In [1]: import numpy as np

In [2]: import numpy.linalg as la

In [3]: np.set_printoptions(precision=2, suppress=True, linewidth=120)

In [4]: def tidy(a):
   ...:     return np.round(a, 2) + 0
   ...: 

In [5]: W0 = np.load("data.npy")

In [6]: print(tidy(W0))
[[0.08 0.16 0.12 0.08 0.2  0.08 0.16 0.12]
 [0.19 0.15 0.19 0.15 0.   0.07 0.11 0.15]
 [0.12 0.12 0.18 0.24 0.   0.06 0.24 0.06]
 [0.21 0.   0.17 0.08 0.12 0.17 0.12 0.12]
 [0.12 0.   0.17 0.21 0.25 0.17 0.08 0.  ]
 [0.   0.   0.   0.15 0.31 0.38 0.08 0.08]
 [0.24 0.1  0.   0.14 0.24 0.1  0.14 0.05]
 [0.   0.21 0.21 0.04 0.04 0.17 0.12 0.21]]

In [7]: print(tidy(la.matrix_power(W0, 4)))
[[0.12 0.08 0.12 0.14 0.16 0.16 0.13 0.09]
 [0.12 0.08 0.12 0.14 0.16 0.16 0.13 0.09]
 [0.12 0.08 0.12 0.14 0.16 0.16 0.13 0.09]
 [0.12 0.07 0.12 0.14 0.17 0.16 0.13 0.09]
 [0.12 0.07 0.12 0.14 0.17 0.16 0.13 0.09]
 [0.11 0.06 0.12 0.15 0.18 0.17 0.12 0.08]
 [0.12 0.07 0.12 0.14 0.17 0.16 0.13 0.09]
 [0.12 0.08 0.12 0.14 0.16 0.16 0.13 0.09]]

In [8]: print(tidy(la.det(W0)))
0.0

In [9]: print(tidy((W0 + W0.T) / 2))
[[0.08 0.17 0.12 0.14 0.16 0.04 0.2  0.06]
 [0.17 0.15 0.15 0.07 0.   0.04 0.1  0.18]
 [0.12 0.15 0.18 0.2  0.08 0.03 0.12 0.13]
 [0.14 0.07 0.2  0.08 0.17 0.16 0.13 0.08]
 [0.16 0.   0.08 0.17 0.25 0.24 0.16 0.02]
 [0.04 0.04 0.03 0.16 0.24 0.38 0.09 0.12]
 [0.2  0.1  0.12 0.13 0.16 0.09 0.14 0.09]
 [0.06 0.18 0.13 0.08 0.02 0.12 0.09 0.21]]

In [10]: print(np.allclose(W0 @ W0.T, W0.T @ W0))
False

In [11]: print(tidy((W0 - W0.T) / 2))
[[ 0.   -0.01  0.   -0.06  0.04  0.04 -0.04  0.06]
 [ 0.01  0.    0.03  0.07  0.    0.04  0.01 -0.03]
 [ 0.   -0.03  0.    0.03 -0.08  0.03  0.12 -0.07]
 [ 0.06 -0.07 -0.03  0.   -0.04  0.01 -0.01  0.04]
 [-0.04  0.    0.08  0.04  0.   -0.07 -0.08 -0.02]
 [-0.04 -0.04 -0.03 -0.01  0.07  0.   -0.01 -0.04]
 [ 0.04 -0.01 -0.12  0.01  0.08  0.01  0.   -0.04]
 [-0.06  0.03  0.07 -0.04  0.02  0.04  0.04  0.  ]]
